% python3 -q
>>> import numpy as np
>>> np.set_printoptions(precision=3, suppress=True, linewidth=140, floatmode="fixed")
>>> m1 = np.load("sample8.npy")
>>> m1
array([[3, 0, 0, 0],
       [0, 1, 0, 0],
       [0, 0, 2, 0],
       [0, 0, 0, 0]])
>>> ev, V = np.linalg.eigh(m1)
>>> np.unique(ev.round(6) + 0, return_counts=True)[1]
array([1, 1, 1, 1])
>>> np.linalg.svd(m1, compute_uv=False)
array([3.000, 2.000, 1.000, 0.000])
>>> np.abs(V[:, -1]).round(6).argmax()
np.int64(0)
>>> ev.sum(), np.trace(m1)
(np.float64(6.0), np.int64(6))
>>> V.T @ m1 @ V
array([[0.000, 0.000, 0.000, 0.000],
       [0.000, 1.000, 0.000, 0.000],
       [0.000, 0.000, 2.000, 0.000],
       [0.000, 0.000, 0.000, 3.000]])
>>> np.linalg.eigvalsh(m1 + 2 * np.eye(4))
array([2.000, 3.000, 4.000, 5.000])
>>> np.abs(V[:, -1])
array([1.000, 0.000, 0.000, 0.000])
>>> W2 = np.array([[5, 4, 4]])
>>> rng = np.random.default_rng(79)
>>> K = rng.normal(size=(15, 1)) @ W2 + np.array([0, 2, 3])
>>> K
array([[ 3.103,  4.482,  5.482],
       [-3.667, -0.934,  0.066],
       [ 2.050,  3.640,  4.640],
       [-2.651, -0.121,  0.879],
       [ 6.487,  7.190,  8.190],
       [ 0.037,  2.030,  3.030],
       [-9.086, -5.269, -4.269],
       [ 2.753,  4.202,  5.202],
       [-3.004, -0.403,  0.597],
       [ 3.382,  4.706,  5.706],
       [ 2.802,  4.242,  5.242],
       [-2.352,  0.118,  1.118],
       [ 3.547,  4.838,  5.838],
       [ 0.059,  2.047,  3.047],
       [ 3.998,  5.199,  6.199]])
>>> Uu, sv, Vt = np.linalg.svd(K)
>>> sv.round(3) + 0
array([26.682,  8.045,  0.000])
>>> np.argmax(sv[:-1] / (sv[1:] + 1e-6)) + 1
np.int64(2)
>>> other = Uu[:, :2] @ np.diag(sv[:2]) @ Vt[:2]
>>> other
array([[ 3.103,  4.482,  5.482],
       [-3.667, -0.934,  0.066],
       [ 2.050,  3.640,  4.640],
       [-2.651, -0.121,  0.879],
       [ 6.487,  7.190,  8.190],
       [ 0.037,  2.030,  3.030],
       [-9.086, -5.269, -4.269],
       [ 2.753,  4.202,  5.202],
       [-3.004, -0.403,  0.597],
       [ 3.382,  4.706,  5.706],
       [ 2.802,  4.242,  5.242],
       [-2.352,  0.118,  1.118],
       [ 3.547,  4.838,  5.838],
       [ 0.059,  2.047,  3.047],
       [ 3.998,  5.199,  6.199]])
>>> np.linalg.matrix_rank(K, rtol=0.05)
np.int64(2)
>>> round(float(np.linalg.norm(K - other, 2)), 3), round(float(sv[2]), 3)
(0.0, 0.0)
>>> rank = np.linalg.matrix_rank(K)
>>> rank
np.int64(2)
>>> N = np.linalg.svd(K)[2][rank:].T
>>> np.allclose(K @ N, 0)
True
>>> np.linalg.matrix_rank(K.T @ K), np.linalg.matrix_rank(K @ K.T)
(np.int64(2), np.int64(2))
>>> [int(np.linalg.matrix_rank(K[:i])) for i in range(1, len(K) + 1)]
[1, 2, 2, 2, 2, 2, 2, 2, 2, 2, 2, 2, 2, 2, 2]
>>> N.shape
(3, 1)
>>> N @ N.T
array([[ 0.047, -0.176,  0.117],
       [-0.176,  0.660, -0.440],
       [ 0.117, -0.440,  0.293]])
>>> Ac = K - K.mean(axis=0)
>>> Uu, sv, Vt = np.linalg.svd(Ac, full_matrices=False)
>>> (np.sign(Uu[:, 0]) == np.sign(Uu[0, 0])).astype(int)
array([1, 0, 1, 0, 1, 0, 0, 1, 0, 1, 1, 0, 1, 0, 1])
>>> np.abs(Uu[:, 0]).argmax()
np.int64(6)
>>> np.round(sv ** 2 / (sv ** 2).sum(), 3) + 0
array([1.000, 0.000, 0.000])
>>> W2 = K[[1, 11]].astype(float)
>>> for _ in range(7):
...     idx = np.linalg.norm(K[:, None] - W2, axis=-1).argmin(axis=1)
...     W2 = np.array([K[idx == j].mean(axis=0) for j in range(2)])
... 
>>> idx
array([1, 0, 1, 0, 1, 1, 0, 1, 0, 1, 1, 0, 1, 1, 1])
>>> W2
array([[-4.152, -1.322, -0.322],
       [ 2.822,  4.257,  5.257]])
>>> W2[1] - W2[0]
array([6.974, 5.579, 5.579])
>>> np.bincount(idx)
array([ 5, 10])
>>> u = np.array([3, -2, -3, -3])
>>> data = 4 * np.eye(4) + np.outer(u, u)
>>> data
array([[13.000, -6.000, -9.000, -9.000],
       [-6.000,  8.000,  6.000,  6.000],
       [-9.000,  6.000, 13.000,  9.000],
       [-9.000,  6.000,  9.000, 13.000]])
>>> x0 = np.array([1, 1, 0, 0])
>>> rhs = data @ x0
>>> rhs
array([ 7.000,  2.000, -3.000, -3.000])
>>> np.round(np.linalg.solve(data, 3 * rhs), 3) + 0
array([3.000, 3.000, 0.000, 0.000])
>>> np.round(np.linalg.solve(data, rhs + data[:, 1]), 3) + 0
array([1.000, 2.000, 0.000, 0.000])
>>> np.round(np.linalg.solve(data, data[:, 2]), 3) + 0
array([0.000, 0.000, 1.000, 0.000])
>>> np.sort(np.abs(np.linalg.eigvals(data)))
array([ 4.000,  4.000,  4.000, 35.000])
>>> round(float(np.abs(np.linalg.eigvals(data)).max()), 3)
35.0
>>> (data - data.T) / 2
array([[0.000, 0.000, 0.000, 0.000],
       [0.000, 0.000, 0.000, 0.000],
       [0.000, 0.000, 0.000, 0.000],
       [0.000, 0.000, 0.000, 0.000]])
>>> np.linalg.matrix_power(data, 4)
array([[ 435847.000, -290394.000, -435591.000, -435591.000],
       [-290394.000,  193852.000,  290394.000,  290394.000],
       [-435591.000,  290394.000,  435847.000,  435591.000],
       [-435591.000,  290394.000,  435591.000,  435847.000]])
>>> np.allclose(data, data.T)
True
>>> q = data.astype(float).copy()
>>> for j in range(4):
...     q[:, j] -= q[:, :j] @ (q[:, :j].T @ q[:, j])
...     q[:, j] /= np.linalg.norm(q[:, j])
... 
>>> q
array([[ 0.679,  0.479,  0.466,  0.304],
       [-0.313,  0.874, -0.311, -0.203],
       [-0.470,  0.055,  0.827, -0.304],
       [-0.470,  0.055,  0.053,  0.879]])
>>> np.round(q.T @ data, 3) + 0
array([[ 19.157, -12.215, -18.322, -18.322],
       [  0.000,   4.775,   2.136,   2.136],
       [  0.000,   0.000,   5.171,   2.077],
       [  0.000,   0.000,   0.000,   4.736]])
>>> np.round(q.T @ q, 3) + 0
array([[1.000, 0.000, 0.000, 0.000],
       [0.000, 1.000, 0.000, 0.000],
       [0.000, 0.000, 1.000, 0.000],
       [0.000, 0.000, 0.000, 1.000]])
>>> P = np.triu(np.array([[2, 3, 2, 1], [-3, 2, -1, -1], [-1, 0, -1, -2], [-3, 1, -3, 1]]), 1) + np.eye(4)
>>> other = P @ q @ np.linalg.inv(P)
>>> np.poly(other)
array([ 1.000, -3.259,  4.526, -3.259,  1.000])
>>> round(np.linalg.det(other), 3)
np.float64(1.0)
>>> M = np.load("x.npy")
>>> M
array([[ 0,  3, -1],
       [-3,  0,  4],
       [ 1, -4,  0]])
>>> theta = np.radians(36)
>>> Rm = np.eye(3)
>>> Rm[1, 1] = Rm[0, 0] = np.cos(theta)
>>> Rm[1, 0], Rm[0, 1] = -np.sin(theta), np.sin(theta)
>>> Rm
array([[ 0.809,  0.588,  0.000],
       [-0.588,  0.809,  0.000],
       [ 0.000,  0.000,  1.000]])
>>> other = M @ Rm.T
>>> np.round(np.linalg.svd(M, compute_uv=False), 3) + 0, np.round(np.linalg.svd(other, compute_uv=False), 3) + 0
(array([5.099, 5.099, 0.000]), array([5.099, 5.099, 0.000]))
>>> np.abs(other - M).max(axis=0)
array([2.542, 1.763, 0.000])
>>> np.allclose(M @ M.T, other @ other.T)
True
>>> P = np.triu(np.array([[-1, 0, 1], [-3, 0, 3], [3, 0, -1]]), 1) + np.eye(3)
>>> other = P @ M @ np.linalg.inv(P)
>>> np.round(np.poly(other), 3) + 0
array([ 1.000,  0.000, 26.000,  0.000])
>>> P @ M - M @ P
array([[  1.000,  -4.000,  -9.000],
       [  3.000, -12.000,   3.000],
       [  0.000,   0.000,  11.000]])
>>> np.trace(other), np.trace(M)
(np.float64(0.0), np.int64(0))
>>> Uu, sv, Vt = np.linalg.svd(M, full_matrices=False)
>>> np.round(np.sqrt((sv ** 2).sum()), 3), np.round(np.linalg.norm(M), 3)
(np.float64(7.211), np.float64(7.211))
>>> np.round(Vt @ Vt.T, 3) + 0
array([[1.000, 0.000, 0.000],
       [0.000, 1.000, 0.000],
       [0.000, 0.000, 1.000]])
>>> (sv > 1e-8).sum()
np.int64(2)
>>> np.allclose(Uu * sv @ Vt, M)
True
>>> Uu.shape, sv.shape, Vt.shape
((3, 3), (3,), (3, 3))
>>> np.round(sv / sv[0], 3) + 0
array([1.000, 1.000, 0.000])
>>> np.round(Uu.T @ M @ Vt.T, 3) + 0
array([[5.099, 0.000, 0.000],
       [0.000, 5.099, 0.000],
       [0.000, 0.000, 0.000]])
>>> np.round(Uu.T @ Uu, 3) + 0
array([[1.000, 0.000, 0.000],
       [0.000, 1.000, 0.000],
       [0.000, 0.000, 1.000]])
